% ipython --no-banner

In [1]: import numpy as np

In [2]: import numpy.linalg as la

In [3]: np.set_printoptions(suppress=True, linewidth=120)

In [4]: def rnd(a):
   ...:     return np.round(a, 3) + 0
   ...: 

In [5]: W0 = np.loadtxt("sample3.csv", delimiter=",")

In [6]: rnd(W0)
Out[6]: 
array([[0.931, 0.254],
       [0.254, 0.069]])

In [7]: A2 = W0 / la.norm(W0, axis=1, keepdims=True)

In [8]: G = A2 @ A2.T

In [9]: rnd(G[0])
Out[9]: array([1., 1.])

In [10]: rnd(la.norm(A2, axis=1))
Out[10]: array([1., 1.])

In [11]: (np.abs(G) > 0.9).astype(int)
Out[11]: 
array([[1, 1],
       [1, 1]])

In [12]: np.degrees(np.arccos(np.clip(G[0, 1], -1, 1)))
Out[12]: np.float64(0.0)

In [13]: vals, vecs = la.eigh(W0)

In [14]: (vals > 1e-8).sum(), (vals < -1e-8).sum()
Out[14]: (np.int64(1), np.int64(0))

In [15]: rnd(np.abs(vecs[:, -1]))
Out[15]: array([0.965, 0.263])

In [16]: rnd(vecs @ np.diag(vals) @ vecs.T)
Out[16]: 
array([[0.931, 0.254],
       [0.254, 0.069]])

In [17]: rnd(la.svd(W0, compute_uv=False))
Out[17]: array([1., 0.])

In [18]: rnd(vecs.T @ vecs)
Out[18]: 
array([[1., 0.],
       [0., 1.]])

In [19]: feats = np.load("x.npy")

In [20]: rnd(feats)
Out[20]: 
array([[0.667, 0.   , 0.   , 0.333],
       [0.   , 0.5  , 0.   , 0.5  ],
       [0.333, 0.333, 0.333, 0.   ],
       [0.   , 0.333, 0.   , 0.667]])

In [21]: # rows sum to 1

In [22]: rnd(la.norm(feats) ** 2 / la.norm(feats, 2) ** 2)
Out[22]: np.float64(1.571)

In [23]: rnd(la.norm(feats, 2))
Out[23]: np.float64(1.113)

In [24]: rnd(la.norm(feats, axis=1))
Out[24]: array([0.745, 0.707, 0.577, 0.745])

In [25]: rnd(feats[3] @ feats[0])
Out[25]: np.float64(0.222)

In [26]: rnd(feats.reshape(-1, 2))
Out[26]: 
array([[0.667, 0.   ],
       [0.   , 0.333],
       [0.   , 0.5  ],
       [0.   , 0.5  ],
       [0.333, 0.333],
       [0.333, 0.   ],
       [0.   , 0.333],
       [0.   , 0.667]])

In [27]: rnd(feats.reshape(2, -1))
Out[27]: 
array([[0.667, 0.   , 0.   , 0.333, 0.   , 0.5  , 0.   , 0.5  ],
       [0.333, 0.333, 0.333, 0.   , 0.   , 0.333, 0.   , 0.667]])

In [28]: T = feats.reshape(4, 2, -1)

In [29]: rnd(T[:, 0])
Out[29]: 
array([[0.667, 0.   ],
       [0.   , 0.5  ],
       [0.333, 0.333],
       [0.   , 0.333]])

In [30]: rnd(np.einsum("ii->", feats))
Out[30]: np.float64(2.167)

In [31]: rnd(la.det(2 * feats)), rnd(la.det(feats))
Out[31]: (np.float64(0.593), np.float64(0.037))

In [32]: rnd(np.kron(np.eye(2, dtype=int), feats))
Out[32]: 
array([[0.667, 0.   , 0.   , 0.333, 0.   , 0.   , 0.   , 0.   ],
       [0.   , 0.5  , 0.   , 0.5  , 0.   , 0.   , 0.   , 0.   ],
       [0.333, 0.333, 0.333, 0.   , 0.   , 0.   , 0.   , 0.   ],
       [0.   , 0.333, 0.   , 0.667, 0.   , 0.   , 0.   , 0.   ],
       [0.   , 0.   , 0.   , 0.   , 0.667, 0.   , 0.   , 0.333],
       [0.   , 0.   , 0.   , 0.   , 0.   , 0.5  , 0.   , 0.5  ],
       [0.   , 0.   , 0.   , 0.   , 0.333, 0.333, 0.333, 0.   ],
       [0.   , 0.   , 0.   , 0.   , 0.   , 0.333, 0.   , 0.667]])

In [33]: rnd(np.poly(feats))
Out[33]: array([ 1.   , -2.167,  1.556, -0.426,  0.037])

In [34]: rnd(la.det(feats.T))
Out[34]: np.float64(0.037)

In [35]: rnd(la.eigvals(feats).sum().real)
Out[35]: np.float64(2.167)

In [36]: Q = feats.astype(float).copy()

In [37]: for j in range(4):
    ...:     Q[:, j] -= Q[:, :j] @ (Q[:, :j].T @ Q[:, j])
    ...:     Q[:, j] /= la.norm(Q[:, j])
    ...: 

In [38]: rnd(Q.T @ Q)
Out[38]: 
array([[1., 0., 0., 0.],
       [0., 1., 0., 0.],
       [0., 0., 1., 0.],
       [0., 0., 0., 1.]])

In [39]: rnd(Q)
Out[39]: 
array([[ 0.894, -0.199, -0.401,  0.   ],
       [ 0.   ,  0.745, -0.37 , -0.555],
       [ 0.447,  0.398,  0.801,  0.   ],
       [ 0.   ,  0.497, -0.247,  0.832]])

In [40]: rnd(Q.T @ feats)
Out[40]: 
array([[ 0.745,  0.149,  0.149,  0.298],
       [ 0.   ,  0.671,  0.133,  0.638],
       [ 0.   ,  0.   ,  0.267, -0.483],
       [ 0.   ,  0.   ,  0.   ,  0.277]])

In [41]: K = np.load("layer17.npy")

In [42]: rnd(K)
Out[42]: 
array([[ 0.92 , -0.303,  0.175,  0.175],
       [-0.303, -0.15 ,  0.666,  0.666],
       [ 0.175,  0.666,  0.615, -0.385],
       [ 0.175,  0.666, -0.385,  0.615]])

In [43]: vals, vecs = la.eigvalsh(K)
Traceback (most recent call last):
  Cell In[43], line 1
    vals, vecs = la.eigvalsh(K)
ValueError: too many values to unpack (expected 2)


In [44]: vals, vecs = la.eigh(K)

In [45]: rnd(vecs.T @ K @ vecs)
Out[45]: 
array([[-1.,  0.,  0.,  0.],
       [ 0.,  1.,  0.,  0.],
       [ 0.,  0.,  1.,  0.],
       [ 0.,  0.,  0.,  1.]])

In [46]: rnd(vecs.T @ vecs)
Out[46]: 
array([[1., 0., 0., 0.],
       [0., 1., 0., 0.],
       [0., 0., 1., 0.],
       [0., 0., 0., 1.]])

In [47]: vals.sum(), np.trace(K)
Out[47]: (np.float64(2.0), np.float64(2.0))

In [48]: rnd(la.svd(K, compute_uv=False))
Out[48]: array([1., 1., 1., 1.])

In [49]: (vals > 1e-8).sum(), (vals < -1e-8).sum()
Out[49]: (np.int64(3), np.int64(1))

In [50]: rnd(la.eigvalsh(K + 4 * np.eye(4)))
Out[50]: array([3., 5., 5., 5.])

In [51]: rnd(K.T @ K)
Out[51]: 
array([[1., 0., 0., 0.],
       [0., 1., 0., 0.],
       [0., 0., 1., 0.],
       [0., 0., 0., 1.]])

In [52]: rnd(la.svd(K, compute_uv=False))
Out[52]: array([1., 1., 1., 1.])

In [53]: rnd(K @ K.T)
Out[53]: 
array([[1., 0., 0., 0.],
       [0., 1., 0., 0.],
       [0., 0., 1., 0.],
       [0., 0., 0., 1.]])

In [54]: rng = np.random.default_rng(41184)

In [55]: X = (rng.random((4, 4)) < 0.3) + np.eye(4)

In [56]: X /= X.sum(axis=1, keepdims=True)

In [57]: rnd(X)
Out[57]: 
array([[1.   , 0.   , 0.   , 0.   ],
       [0.   , 0.333, 0.333, 0.333],
       [0.25 , 0.25 , 0.25 , 0.25 ],
       [0.   , 0.   , 0.5  , 0.5  ]])

In [58]: # null space of dimension 1

In [59]: U, s, VT = la.svd(X)

In [60]: vecs = VT[:(s > 1e-8).sum()]

In [61]: vec = X[3] + -1 * X[0] + rng.integers(2) * np.eye(4)[0]

In [62]: vec
Out[62]: array([0. , 0. , 0.5, 0.5])

In [63]: rnd(vecs.T @ vecs)
Out[63]: 
array([[1. , 0. , 0. , 0. ],
       [0. , 1. , 0. , 0. ],
       [0. , 0. , 0.5, 0.5],
       [0. , 0. , 0.5, 0.5]])

In [64]: rnd(np.diag(vecs.T @ vecs))
Out[64]: array([1. , 1. , 0.5, 0.5])

In [65]: np.allclose(vecs.T @ vecs @ vec, vec)
Out[65]: True

In [66]: rnd(la.norm(vec - vecs.T @ vecs @ vec))
Out[66]: np.float64(0.0)
